In [1]: import numpy as np

In [2]: import numpy.linalg as la

In [3]: np.set_printoptions(precision=3, suppress=True, linewidth=160, sign=" ")

In [4]: rd = lambda a: np.round(a, 3) + 0

In [5]: X = np.loadtxt("mat.csv", delimiter=",")

In [6]: print(X)
[[ 0.  0.  2.  1.]
 [ 2.  1.  1.  1.]
 [ 2.  1.  1.  2.]
 [ 0.  0.  2.  1.]]

In [7]: print(np.abs(np.diag(la.qr(X)[1])) > 1e-9)
[ True False  True  True]

In [8]: print(rd(np.trace(la.pinv(X) @ X)))
3.0

In [9]: print(rd(X @ la.pinv(X) @ X))
[[ 0.  0.  2.  1.]
 [ 2.  1.  1.  1.]
 [ 2.  1.  1.  2.]
 [ 0.  0.  2.  1.]]

In [10]: print(np.unique(X.round(6), axis=0).shape)
(3, 4)

In [11]: K = np.loadtxt("sample19.csv", delimiter=",")

In [12]: print(rd(K))
[[ 0.629  0.234  0.423]
 [ 0.234  0.853 -0.266]
 [ 0.423 -0.266  0.518]]

In [13]: vals, V = la.eigh(K)

In [14]: print(rd(V.T @ V))
[[ 1.  0.  0.]
 [ 0.  1.  0.]
 [ 0.  0.  1.]]

In [15]: print((vals > 1e-8).sum(), (vals < -1e-8).sum())
2 0

In [16]: print(rd(V @ np.diag(vals) @ V.T))
[[ 0.629  0.234  0.423]
 [ 0.234  0.853 -0.266]
 [ 0.423 -0.266  0.518]]

In [17]: print(rd(V.T @ K @ V))
[[ 0.  0.  0.]
 [ 0.  1.  0.]
 [ 0.  0.  1.]]

In [18]: M2 = np.array([[2, 0], [1, 0], [0, 0]])

In [19]: print(rd(np.einsum("ij->j", K)))
[ 1.286  0.82   0.674]

In [20]: print(la.matrix_rank(K @ M2))
1

In [21]: M2 @ K
ValueError: matmul: Input operand 1 has a mismatch in its core dimension 0, with gufunc signature (n?,k),(k,m?)->(n?,m?) (size 3 is different from 2)


In [22]: Uu, sig, VT = la.svd(K)

In [23]: print(rd(sig))
[ 1.  1.  0.]

In [24]: M2 = Uu[:, :2] @ np.diag(sig[:2]) @ VT[:2]

In [25]: print(rd(M2))
[[ 0.629  0.234  0.423]
 [ 0.234  0.853 -0.266]
 [ 0.423 -0.266  0.518]]

In [26]: print(rd(la.norm(K - M2, 2)), rd(sig[2]))
0.0 0.0

In [27]: print(la.matrix_rank(M2))
2

In [28]: A = np.loadtxt("dump.csv", delimiter=",")

In [29]: print(A)
[[ 2.651  0.885 -0.14 ]
 [-1.197  0.724  0.837]
 [-0.108 -0.06  -1.903]
 [ 0.215 -1.184  0.032]]

In [30]: x = np.array([3, 3, 0])

In [31]: print(la.norm(A @ x) <= la.norm(A, 2) * la.norm(x) + 1e-9)
True

In [32]: print(np.sign((A @ x).round(6)))
[ 1. -1. -1. -1.]

In [33]: x @ A
ValueError: matmul: Input operand 1 has a mismatch in its core dimension 0, with gufunc signature (n?,k),(k,m?)->(n?,m?) (size 4 is different from 3)


In [34]: print(rd(A @ (2 * x)))
[21.216 -2.838 -1.008 -5.814]

In [35]: print(rd(A @ np.ones(3)))
[ 3.396  0.364 -2.071 -0.937]

In [36]: M2 = A / la.norm(A, axis=1, keepdims=True)

In [37]: cov = M2 @ M2.T

In [38]: print((np.abs(cov) > 0.9).astype(int))
[[ 1  0  0  0]
 [ 0  1  0  0]
 [ 0  0  1  0]
 [ 0  0  0  1]]

In [39]: print(rd(la.norm(M2, axis=1)))
[ 1.  1.  1.  1.]

In [40]: def softmax(z):
    ...:     e = np.exp(z - z.max(axis=-1, keepdims=True))
    ...:     return e / e.sum(axis=-1, keepdims=True)
    ...: 

In [41]: print(rd(softmax(A).sum(axis=1)))
[ 1.  1.  1.  1.]

In [42]: print(rd(softmax(A[3])))
[ 0.481  0.119  0.4  ]

In [43]: print(rd(softmax(A[3] + -1)))
[ 0.481  0.119  0.4  ]

In [44]: scores = A @ A.T / np.sqrt(3)

In [45]: print(rd(softmax(scores)[3] @ A))
[ 0.383 -0.378 -0.321]

In [46]: print(softmax(scores).round(6).argmax(axis=1))
[ 0  1  2  3]

In [47]: data = np.load("a.npy")

In [48]: print(data)
[[ 2.026  0.001 -0.001]
 [ 1.995  0.012  0.021]
 [ 2.044 -0.012  0.016]
 [ 2.023 -0.004  0.034]
 [ 1.97   1.004  2.011]
 [ 1.981  0.979  1.992]
 [ 1.964  1.012  1.979]
 [ 2.023  1.001  1.984]
 [ 0.029  0.989  1.018]
 [ 0.02   1.003  0.998]
 [-0.03   0.999  0.971]
 [ 0.004  0.999  1.022]]

In [49]: cov = np.cov(data, rowvar=False)

In [50]: print(rd(cov))
[[ 0.968 -0.248 -0.012]
 [-0.248  0.242  0.359]
 [-0.012  0.359  0.709]]

In [51]: print(rd(np.median(data, axis=0)))
[ 1.976  0.994  1.008]

In [52]: print(rd(data.std(axis=0)))
[ 0.942  0.471  0.806]

In [53]: arr = np.array([[1, -3, 9, -27], [1, -2, 4, -8], [1, -1, 1, -1], [1, 0, 0, 0]])

In [54]: print(arr)
[[  1  -3   9 -27]
 [  1  -2   4  -8]
 [  1  -1   1  -1]
 [  1   0   0   0]]

In [55]: # row 0 is much longer than the rest

In [56]: w1 = np.array([[1, 1, 1, 0], [3, 2, 0, 0], [1, 1, 2, 3], [2, 3, 3, 3]])

In [57]: coef = np.array([8, 3, 8, 2])

In [58]: hid = np.maximum(arr @ w1 + coef, 0)

In [59]: print(la.matrix_rank(hid))
2

In [60]: Z = np.array([[1, -2, 3], [-2, -1, 2], [3, 1, 0], [-2, 3, -3]])

In [61]: print(hid @ Z)
[[ 0  0  0]
 [ 0  0  0]
 [25  4  9]
 [24 -7 29]]

In [62]: print((hid @ Z).round(6).argmax(axis=1))
[ 0  0  0  2]

In [63]: M2 = arr[0, 0] * arr[1:] - np.outer(arr[1:, 0], arr[0])

In [64]: print(M2)
[[ 0  1 -5 19]
 [ 0  2 -8 26]
 [ 0  3 -9 27]]

In [65]: print(arr[:, 0] / arr[0, 0])
[ 1.  1.  1.  1.]

In [66]: print(la.matrix_rank(M2), la.matrix_rank(arr))
3 4

In [67]: print(np.flatnonzero(~M2.round(6).any(axis=1)))
[]

In [68]: F = np.array([[2.0, 3.0, 0.0, 0.0],
    ...:     [0.0, 3.0, 0.0, 0.0],
    ...:     [0.0, 0.0, 0.0, 0.0],
    ...:     [0.0, 0.0, 1.0, 5.0]])

In [69]: # splits into 2 blocks

In [70]: print(rd(la.det(F)))
0.0

In [71]: print((la.matrix_power((F != 0) + (F.T != 0) + np.eye(4), 4) > 0).astype(int))
[[ 1  1  0  0]
 [ 1  1  0  0]
 [ 0  0  1  1]
 [ 0  0  1  1]]

In [72]: print(rd(np.sort(la.eigvals(F).real)))
[ 0.  2.  3.  5.]

In [73]: mat = np.load("test1.npy")

In [74]: print(rd(mat))
[[-0.806 -0.597  0.403]
 [-0.552 -0.724  0.276]
 [-0.631 -0.685  0.315]
 [-4.054  1.027  2.027]
 [-0.37  -0.815  0.185]
 [-3.097  0.549  1.549]
 [-2.788  0.394  1.394]
 [-3.316  0.658  1.658]
 [ 1.578 -1.789 -0.789]
 [-1.224 -0.388  0.612]
 [ 0.207 -1.104 -0.104]
 [-0.315 -0.842  0.158]
 [ 0.689 -1.345 -0.345]
 [-0.578 -0.711  0.289]
 [-0.361 -0.819  0.181]
 [ 1.475 -1.737 -0.737]
 [-2.162  0.081  1.081]
 [-0.341 -0.829  0.171]
 [-2.56   0.28   1.28 ]
 [-2.42   0.21   1.21 ]
 [-3.239  0.619  1.619]
 [-1.872 -0.064  0.936]
 [-0.955 -0.523  0.477]
 [-1.66  -0.17   0.83 ]]

In [75]: Uu, sig, VT = la.svd(mat)

In [76]: print(np.argmax(sig[:-1] / (sig[1:] + 1e-6)) + 1)
2

In [77]: M2 = Uu[:, :2] @ np.diag(sig[:2]) @ VT[:2]

In [78]: print(la.matrix_rank(mat, rtol=0.05))
2

In [79]: print(rd(M2))
[[-0.806 -0.597  0.403]
 [-0.552 -0.724  0.276]
 [-0.631 -0.685  0.315]
 [-4.054  1.027  2.027]
 [-0.37  -0.815  0.185]
 [-3.097  0.549  1.549]
 [-2.788  0.394  1.394]
 [-3.316  0.658  1.658]
 [ 1.578 -1.789 -0.789]
 [-1.224 -0.388  0.612]
 [ 0.207 -1.104 -0.104]
 [-0.315 -0.842  0.158]
 [ 0.689 -1.345 -0.345]
 [-0.578 -0.711  0.289]
 [-0.361 -0.819  0.181]
 [ 1.475 -1.737 -0.737]
 [-2.162  0.081  1.081]
 [-0.341 -0.829  0.171]
 [-2.56   0.28   1.28 ]
 [-2.42   0.21   1.21 ]
 [-3.239  0.619  1.619]
 [-1.872 -0.064  0.936]
 [-0.955 -0.523  0.477]
 [-1.66  -0.17   0.83 ]]

In [80]: print(rd(la.norm(mat - M2, 2)), rd(sig[2]))
0.0 0.0

In [81]: print(la.lstsq(M2[:-1].T, M2[-1])[2])
2

In [82]: print(rd(np.trace(la.pinv(M2) @ M2)))
2.0

In [83]: print(np.allclose(M2[:-1].T @ la.lstsq(M2[:-1].T, M2[-1])[0], M2[-1]))
True

In [84]: print(rd(la.det(K)))
0.0

In [85]: assert K == K.T
ValueError: The truth value of an array with more than one element is ambiguous. Use a.any() or a.all()


In [86]: la.determinant(K)
AttributeError: module 'numpy.linalg' has no attribute 'determinant'


In [87]: print(np.allclose(K, K.T))
True

In [88]: labels = mat[:, 1] > np.median(mat[:, 1])

In [89]: r0 = mat[labels].mean(axis=0) - mat[~labels].mean(axis=0)

In [90]: print(rd(r0))
[-2.445  1.223  1.223]

In [91]: cov = np.cov(mat, rowvar=False)

In [92]: print(np.argwhere(np.triu(np.abs(np.corrcoef(mat.T)) > 0.8, 1)))
[[ 0  1]
 [ 0  2]
 [ 1  2]]

In [93]: print(rd(mat.std(axis=0)))
[ 1.479  0.739  0.739]

In [94]: print(rd(np.corrcoef(mat.T)))
[[ 1. -1. -1.]
 [-1.  1.  1.]
 [-1.  1.  1.]]

In [95]: print(rd(la.eigvalsh(cov)[::-1]))
[ 3.424  0.     0.   ]

In [96]: print(rd(np.polyfit(mat[:, 1], mat[:, 0], 1)))
[-2. -2.]

In [97]: J = np.load("m.npy")

In [98]: print(rd(J))
[[ 0.474 -0.622 -0.335 -0.526]
 [-0.622  0.265 -0.396 -0.622]
 [-0.335 -0.396  0.787 -0.335]
 [-0.526 -0.622 -0.335  0.474]]

In [99]: # symmetric, so the eigenvalues are real

In [100]: print(np.einsum("ii->", J))
2.0

In [101]: print(rd(la.eigvals(J)))
[ 1. -1.  1.  1.]

In [102]: print(rd(np.poly(J)))
[ 1. -2.  0.  2. -1.]

In [103]: print(rd(np.kron(np.eye(2, dtype=int), J)))
[[ 0.474 -0.622 -0.335 -0.526  0.     0.     0.     0.   ]
 [-0.622  0.265 -0.396 -0.622  0.     0.     0.     0.   ]
 [-0.335 -0.396  0.787 -0.335  0.     0.     0.     0.   ]
 [-0.526 -0.622 -0.335  0.474  0.     0.     0.     0.   ]
 [ 0.     0.     0.     0.     0.474 -0.622 -0.335 -0.526]
 [ 0.     0.     0.     0.    -0.622  0.265 -0.396 -0.622]
 [ 0.     0.     0.     0.    -0.335 -0.396  0.787 -0.335]
 [ 0.     0.     0.     0.    -0.526 -0.622 -0.335  0.474]]

In [104]: print(np.einsum("ij,ji->", J, J))
4.0

In [105]: print(rd(la.eigvals(J).sum().real))
2.0

In [106]: print(rd(la.det(J[::-1])))
-1.0

In [107]: print(rd(la.det(J.T)))
-1.0
